$ ipython --no-banner

In [1]: import numpy as np

In [2]: import numpy.linalg as la

In [3]: np.set_printoptions(precision=4, suppress=True, linewidth=100)

In [4]: A = np.loadtxt("w.csv", delimiter=",")

In [5]: A
Out[5]: 
array([[-4.,  3.,  0.,  4.],
       [ 1., -4., -5.,  4.],
       [-2.,  5., -2., -5.],
       [ 1.,  1.,  4., -5.]])

In [6]: other = la.inv(A)

In [7]: np.round(la.det(A) * other, 4) + 0
Out[7]: 
array([[-132., -178.,  -17., -231.],
       [ -81., -144.,    0., -180.],
       [  12.,   -7.,  -17.,   21.],
       [ -33.,  -70.,  -17.,  -96.]])

In [8]: np.round(la.slogdet(A)[0], 4)
Out[8]: np.float64(1.0)

In [9]: mat = np.diag(np.array([-3, 2, -2, -3, 3, 1, -1, 1, 3]))

In [10]: mat
Out[10]: 
array([[-3,  0,  0,  0,  0,  0,  0,  0,  0],
       [ 0,  2,  0,  0,  0,  0,  0,  0,  0],
       [ 0,  0, -2,  0,  0,  0,  0,  0,  0],
       [ 0,  0,  0, -3,  0,  0,  0,  0,  0],
       [ 0,  0,  0,  0,  3,  0,  0,  0,  0],
       [ 0,  0,  0,  0,  0,  1,  0,  0,  0],
       [ 0,  0,  0,  0,  0,  0, -1,  0,  0],
       [ 0,  0,  0,  0,  0,  0,  0,  1,  0],
       [ 0,  0,  0,  0,  0,  0,  0,  0,  3]])

In [11]: x = np.array([-3, 1, -3, 3, -1, 1, -3, -1, -3])

In [12]: h1 = np.maximum(mat @ x, 0)

In [13]: np.maximum(mat @ (3 * x), 0)
Out[13]: array([27,  6, 18,  0,  0,  3,  9,  0,  0])

In [14]: np.tanh(mat @ x)
Out[14]: array([ 1.    ,  0.964 ,  1.    , -1.    , -0.9951,  0.7616,  0.9951, -0.7616, -1.    ])

In [15]: la.norm(mat, axis=0)
Out[15]: array([3., 2., 2., 3., 3., 1., 1., 1., 3.])

In [16]: mat[:, 5] @ mat[:, 3]
Out[16]: np.int64(0)

In [17]: la.svd(mat, compute_uv=False)
Out[17]: array([3., 3., 3., 3., 2., 2., 1., 1., 1.])

In [18]: mat.T @ mat
Out[18]: 
array([[9, 0, 0, 0, 0, 0, 0, 0, 0],
       [0, 4, 0, 0, 0, 0, 0, 0, 0],
       [0, 0, 4, 0, 0, 0, 0, 0, 0],
       [0, 0, 0, 9, 0, 0, 0, 0, 0],
       [0, 0, 0, 0, 9, 0, 0, 0, 0],
       [0, 0, 0, 0, 0, 1, 0, 0, 0],
       [0, 0, 0, 0, 0, 0, 1, 0, 0],
       [0, 0, 0, 0, 0, 0, 0, 1, 0],
       [0, 0, 0, 0, 0, 0, 0, 0, 9]])

In [19]: vals, evecs = la.eigh(mat)

In [20]: x = np.array([-2, -3, 1, 0, 1, -1, 0, -3, -3])

In [21]: evecs * np.maximum(vals, 0) @ evecs.T
Out[21]: 
array([[0., 0., 0., 0., 0., 0., 0., 0., 0.],
       [0., 2., 0., 0., 0., 0., 0., 0., 0.],
       [0., 0., 0., 0., 0., 0., 0., 0., 0.],
       [0., 0., 0., 0., 0., 0., 0., 0., 0.],
       [0., 0., 0., 0., 3., 0., 0., 0., 0.],
       [0., 0., 0., 0., 0., 1., 0., 0., 0.],
       [0., 0., 0., 0., 0., 0., 0., 0., 0.],
       [0., 0., 0., 0., 0., 0., 0., 1., 0.],
       [0., 0., 0., 0., 0., 0., 0., 0., 3.]])

In [22]: print(round(float(x @ mat @ x / (x @ x)), 4), vals[0], vals[-1])
1.2941 -3.0 3.0

In [23]: evecs * np.abs(vals) @ evecs.T
Out[23]: 
array([[3., 0., 0., 0., 0., 0., 0., 0., 0.],
       [0., 2., 0., 0., 0., 0., 0., 0., 0.],
       [0., 0., 2., 0., 0., 0., 0., 0., 0.],
       [0., 0., 0., 3., 0., 0., 0., 0., 0.],
       [0., 0., 0., 0., 3., 0., 0., 0., 0.],
       [0., 0., 0., 0., 0., 1., 0., 0., 0.],
       [0., 0., 0., 0., 0., 0., 1., 0., 0.],
       [0., 0., 0., 0., 0., 0., 0., 1., 0.],
       [0., 0., 0., 0., 0., 0., 0., 0., 3.]])

In [24]: rng = np.random.default_rng(594)

In [25]: labels = rng.permutation(9)

In [26]: print(labels)
[7 6 5 8 1 0 2 4 3]

In [27]: other = mat[labels][:, labels]

In [28]: np.diag(other)
Out[28]: array([ 1, -1,  1,  3,  2, -3, -2,  3, -3])

In [29]: print(other)
[[ 1  0  0  0  0  0  0  0  0]
 [ 0 -1  0  0  0  0  0  0  0]
 [ 0  0  1  0  0  0  0  0  0]
 [ 0  0  0  3  0  0  0  0  0]
 [ 0  0  0  0  2  0  0  0  0]
 [ 0  0  0  0  0 -3  0  0  0]
 [ 0  0  0  0  0  0 -2  0  0]
 [ 0  0  0  0  0  0  0  3  0]
 [ 0  0  0  0  0  0  0  0 -3]]

In [30]: np.sort(np.abs(la.eigvals(other)))
Out[30]: array([1., 1., 1., 2., 2., 3., 3., 3., 3.])

In [31]: X = np.loadtxt("a.csv", delimiter=",")

In [32]: X
Out[32]: 
array([[ 2.3282,  6.5061, -2.3498,  1.8547, -2.8266,  3.7307, -0.2763, -4.6156],
       [-6.1359, -3.0408,  4.0027,  3.0101, -2.5166, -1.69  , -4.2967,  0.6098],
       [ 0.7093, -0.4566, -2.9199, -1.2858, -1.7971, -2.5401, -8.505 ,  2.6631],
       [-2.2348,  1.4216,  5.3825,  2.9013,  3.9562,  4.4298, -1.496 , -4.2523],
       [ 5.334 ,  2.5355,  3.7083, -1.0388, -4.8861,  4.6892,  0.6241, -2.0092],
       [-4.1986, -0.7136, -2.3946, -0.3831, -4.3653,  1.5256,  3.1005, -6.7071],
       [ 3.969 , -4.1397,  5.6085, -2.161 , -4.7739,  1.5585, -2.3379, -0.5484],
       [ 0.6487, -3.4661,  3.314 ,  0.1186,  0.488 ,  4.9543, -4.3928, -5.6999],
       [-4.2939,  1.3383, -2.2727, -1.314 , -4.3203, -1.8915,  1.6385, -6.9247],
       [ 5.1368, -0.4774,  1.5648,  6.7266,  0.3287, -5.0096, -0.5355, -0.4462],
       [-6.3563,  3.9937, -2.4625, -4.2981,  2.4603, -2.2411,  2.5741, -1.1871]])

In [33]: Q, Rm = la.qr(X)

In [34]: print(np.allclose(Rm.T @ Rm, X.T @ X))
True

In [35]: np.round(Q.T @ Q, 4) + 0
Out[35]: 
array([[1., 0., 0., 0., 0., 0., 0., 0.],
       [0., 1., 0., 0., 0., 0., 0., 0.],
       [0., 0., 1., 0., 0., 0., 0., 0.],
       [0., 0., 0., 1., 0., 0., 0., 0.],
       [0., 0., 0., 0., 1., 0., 0., 0.],
       [0., 0., 0., 0., 0., 1., 0., 0.],
       [0., 0., 0., 0., 0., 0., 1., 0.],
       [0., 0., 0., 0., 0., 0., 0., 1.]])

In [36]: other = np.c_[X[:, :7] @ np.array([[1, 0, 0, -3, 2, 0, -2],
    ...:     [0, 1, 2, 3, 1, 2, 3],
    ...:     [1, 0, -2, 1, 1, 2, -3],
    ...:     [2, 3, -2, -2, 3, 0, 0],
    ...:     [3, -1, -3, -3, 1, 0, 2],
    ...:     [-2, 3, 2, -1, -1, -3, 0],
    ...:     [-2, 1, 3, -3, -2, 0, 3]]), np.array([3, -3, -2, -3, -3, 0, 0, -1, 1, -1, -1])]

In [37]: other
Out[37]: 
array([[-11.7008,  25.8126,  29.1147,  12.0525,   8.3721,  -2.8795,  15.4292,   3.    ],
       [  8.3106,  -0.8606, -28.8275,  29.3977,   5.4872,   6.9938, -26.782 ,  -3.    ],
       [ 11.9167, -18.6422, -17.7057,  29.6004,  11.9377,   0.8673, -23.1379,  -2.    ],
       [ 14.9513,  17.9627, -21.2214,  -1.2613,  13.5568,   0.3188,  -3.9887,  -3.    ],
       [-18.3202,  18.9969,  25.641 ,   5.4872,   2.9719,  -1.58  , -22.0863,  -3.    ],
       [-29.7075,  10.1797,  29.5768,  11.0954, -24.7466, -10.7932,  14.0111,   0.    ],
       [ -7.5074,  -3.5112,  -4.7494,   5.3813,   1.2672,  -1.7379, -53.7441,   0.    ],
       [  4.5409,   6.8718, -18.5312,  -2.5075,   5.8204, -15.1671, -33.8401,  -1.    ],
       [-21.6495,  -2.3194,  23.9434,  27.1888, -19.17  ,   3.8057,  15.6957,   1.    ],
       [ 32.2311,   3.8094, -30.1494, -23.101 ,  37.9501,  17.2036, -17.3493,  -1.    ],
       [-10.7001, -15.5101,  17.3678,  24.3216, -24.5225,   9.7857,  44.7241,  -1.    ]])

In [38]: la.matrix_rank(other)
Out[38]: np.int64(8)

In [39]: la.norm(la.qr(X)[0].T @ other, axis=0) ** 2 / ((other ** 2).sum(axis=0) + 1e-12)
Out[39]: array([1.   , 1.   , 1.   , 1.   , 1.   , 1.   , 1.   , 0.584])

In [40]: print(np.round(la.lstsq(X, other[:, 0])[0], 4) + 0)
[ 1.  0.  1.  2.  3. -2. -2.  0.]
